$ python3 -q
>>> import numpy as np
>>> np.set_printoptions(precision=2, suppress=True, linewidth=120)
>>> F = np.loadtxt("mat.csv", delimiter=",")
>>> F
array([[ 1.1 , -1.19, -0.59, -1.12,  1.41,  0.64, -0.88, -0.41,  0.83,  0.88],
       [-1.84, -0.28, -1.36,  1.13,  1.07, -0.48,  0.97, -0.15, -0.22,  0.07],
       [ 1.48, -0.33, -0.3 , -1.92, -1.25,  0.35, -0.88,  0.  , -0.26,  0.64],
       [ 1.31, -0.8 ,  1.08, -0.57, -1.58,  0.84,  0.9 ,  0.63,  0.63, -0.58],
       [-0.39, -1.12,  1.65, -0.25, -0.18, -0.4 ,  0.52,  0.43, -1.85, -0.88],
       [ 0.49, -0.17,  2.28, -0.23,  0.67, -0.71, -0.94,  0.08,  0.04, -1.28],
       [-0.37, -1.33,  0.7 , -1.4 , -0.96,  1.49,  0.9 ,  0.02,  0.84,  0.1 ],
       [-0.46,  0.42, -0.82, -1.17, -0.13, -1.5 ,  1.28, -0.74, -0.65, -1.3 ],
       [-1.49, -1.25, -0.17,  1.01,  0.33,  0.8 , -0.27, -1.48, -0.15,  1.06],
       [ 0.  , -0.68, -0.39, -0.8 ,  1.36, -1.03, -0.57, -1.09, -1.78,  0.41],
       [-0.1 , -0.85, -2.52, -0.99, -0.51, -0.19,  0.25,  0.24,  0.52, -0.46],
       [-0.17,  0.89, -0.59,  1.68, -1.5 , -0.05, -0.46,  0.65, -0.5 , -1.37],
       [-0.03, -0.58,  0.09, -0.89,  2.6 , -0.15, -0.02, -0.64,  0.53, -0.63],
       [ 0.19, -0.38,  1.58, -0.41,  0.59, -1.35,  0.93, -1.27,  1.22, -0.03],
       [ 0.84,  0.43, -0.76,  1.02, -0.62,  0.77, -0.62, -0.53, -1.9 ,  1.11],
       [-0.57,  1.75, -0.68, -0.13, -0.84, -0.62,  1.8 , -0.49,  0.73,  0.24],
       [ 0.96, -0.77, -0.77,  0.05, -0.37,  0.13,  0.54, -0.59, -2.26, -0.99],
       [ 0.87,  0.38,  1.62,  0.53,  0.53, -1.69, -0.15,  0.35,  0.39,  1.32],
       [ 1.17,  0.96,  0.05,  0.07,  0.51, -0.04, -0.7 , -0.85, -1.4 , -1.81],
       [ 0.89, -0.29, -1.34, -1.44, -1.12,  0.14, -1.36,  0.13,  1.06,  0.06],
       [-0.25,  0.14,  0.27, -0.81,  0.17,  0.43, -1.33,  0.79,  2.26,  0.68],
       [ 1.46,  1.73,  0.54, -0.09,  1.11,  0.55, -0.79,  0.49, -1.08, -0.1 ]])
>>> gram = np.cov(F, rowvar=False)
>>> np.corrcoef(F.T)
array([[ 1.  ,  0.18,  0.2 , -0.32, -0.13,  0.17, -0.44,  0.24, -0.13, -0.04],
       [ 0.18,  1.  , -0.03,  0.32, -0.06, -0.25, -0.03,  0.16, -0.1 , -0.14],
       [ 0.2 , -0.03,  1.  ,  0.03,  0.16, -0.15, -0.01,  0.14,  0.08, -0.06],
       [-0.32,  0.32,  0.03,  1.  ,  0.03, -0.08,  0.07, -0.05, -0.35, -0.02],
       [-0.13, -0.06,  0.16,  0.03,  1.  , -0.29, -0.17, -0.38, -0.03,  0.08],
       [ 0.17, -0.25, -0.15, -0.08, -0.29,  1.  , -0.26,  0.21,  0.07,  0.18],
       [-0.44, -0.03, -0.01,  0.07, -0.17, -0.26,  1.  , -0.2 , -0.01, -0.2 ],
       [ 0.24,  0.16,  0.14, -0.05, -0.38,  0.21, -0.2 ,  1.  ,  0.24, -0.08],
       [-0.13, -0.1 ,  0.08, -0.35, -0.03,  0.07, -0.01,  0.24,  1.  ,  0.29],
       [-0.04, -0.14, -0.06, -0.02,  0.08,  0.18, -0.2 , -0.08,  0.29,  1.  ]])
>>> round(float(np.corrcoef(F[:, 3], F[:, 5])[0, 1]), 2)
-0.08
>>> F.std(axis=0)
array([0.89, 0.88, 1.13, 0.92, 1.05, 0.81, 0.88, 0.64, 1.16, 0.87])
>>> np.argwhere(np.triu(np.abs(np.corrcoef(F.T)) > 0.8, 1))
array([], shape=(0, 2), dtype=int64)
>>> print(gram.shape)
(10, 10)
>>> print(np.linalg.eigvalsh(gram)[::-1])
[1.84 1.58 1.46 1.21 0.95 0.85 0.53 0.33 0.22 0.19]
>>> P = F @ np.linalg.solve(F.T @ F, F.T)
>>> np.allclose(P @ P, P)
True
>>> print(round(float(np.trace(P)), 2))
10.0
>>> P @ F[:, 8]
array([ 0.83, -0.22, -0.26,  0.63, -1.85,  0.04,  0.84, -0.65, -0.15, -1.78,  0.52, -0.5 ,  0.53,  1.22, -1.9 ,  0.73,
       -2.26,  0.39, -1.4 ,  1.06,  2.26, -1.08])
>>> np.round(np.linalg.eigvalsh(P), 2) + 0
array([0., 0., 0., 0., 0., 0., 0., 0., 0., 0., 0., 0., 1., 1., 1., 1., 1., 1., 1., 1., 1., 1.])
>>> W2 = F[[8, 0]].astype(float)
>>> for _ in range(4):
...     labels = np.linalg.norm(F[:, None] - W2, axis=-1).argmin(axis=1)
...     W2 = np.array([F[labels == j].mean(axis=0) for j in range(2)])
... 
>>> print(labels)
[1 0 1 1 0 1 1 0 0 0 0 0 1 1 0 0 0 1 0 1 1 1]
>>> W2[1] - W2[0]
array([ 0.84, -0.21,  1.12, -0.91,  0.28,  0.29, -0.58,  0.43,  1.45,  0.45])
